In [1]: import numpy as np

In [2]: np.set_printoptions(precision=2, suppress=True, linewidth=120, legacy="1.25")

In [3]: O, _ = np.linalg.qr(np.array([[-1.2, -0.7, -0.1, 0.3],
   ...:     [0.6, 0.0, -0.9, -1.3],
   ...:     [-1.0, -1.1, 1.0, 0.4],
   ...:     [-0.2, -0.2, 1.4, 0.6]]))

In [4]: evecs, _ = np.linalg.qr(np.array([[0.0, 0.7, -1.5, -1.1],
   ...:     [-0.4, 1.3, 0.8, 1.0],
   ...:     [-1.2, 2.4, 0.1, -1.2],
   ...:     [0.0, 0.3, 0.4, -1.7]]))

In [5]: sig = 10 * 0.2 ** np.arange(4)

In [6]: X = O[:, :4] * sig @ evecs[:4]

In [7]: X
Out[7]: 
array([[ 0.32,  5.35,  4.72, -0.02],
       [-0.28, -2.06, -3.14,  0.67],
       [-0.49,  5.3 ,  2.85,  0.73],
       [-0.35,  0.96,  0.7 ,  0.12]])

In [8]: proj = np.triu(np.array([[0, 3, 3, 1], [1, 1, 1, 1], [3, 3, 3, 1], [2, 2, 0, 2]]), 1) + np.eye(4)

In [9]: Y = proj @ X @ np.linalg.inv(proj)

In [10]: np.linalg.matrix_rank(Y)
Out[10]: 4

In [11]: X.sum(axis=1)
Out[11]: array([10.37, -4.82,  8.4 ,  1.42])

In [12]: X.mean(axis=0)
Out[12]: array([-0.2 ,  2.39,  1.28,  0.37])

In [13]: np.diff(X, axis=0)
Out[13]: 
array([[-0.6 , -7.41, -7.86,  0.68],
       [-0.2 ,  7.37,  5.99,  0.07],
       [ 0.13, -4.34, -2.15, -0.62]])

In [14]: np.zeros(4, 4)
---------------------------------------------------------------------------
TypeError                                 Traceback (most recent call last)
Cell In[14], line 1
----> 1 np.zeros(4, 4)

TypeError: Cannot interpret '4' as a data type

In [15]: Y = X / np.linalg.norm(X, axis=1, keepdims=True)

In [16]: gram = Y @ Y.T

In [17]: (gram - 2 * np.eye(4)).round(6).argmax(axis=1)
Out[17]: array([2, 2, 3, 2])

In [18]: gram[1]
Out[18]: array([-0.95,  1.  , -0.83, -0.84])

In [19]: np.argwhere(np.triu(np.abs(gram) > 0.95, 1))
Out[19]: 
array([[0, 2],
       [2, 3]])

In [20]: round(np.degrees(np.arccos(np.clip(gram[1, 0], -1, 1))), 2)
Out[20]: 161.8

In [21]: Y = X / np.sqrt((X ** 2).mean(axis=1, keepdims=True))

In [22]: np.linalg.norm(Y, axis=1)
Out[22]: array([2., 2., 2., 2.])
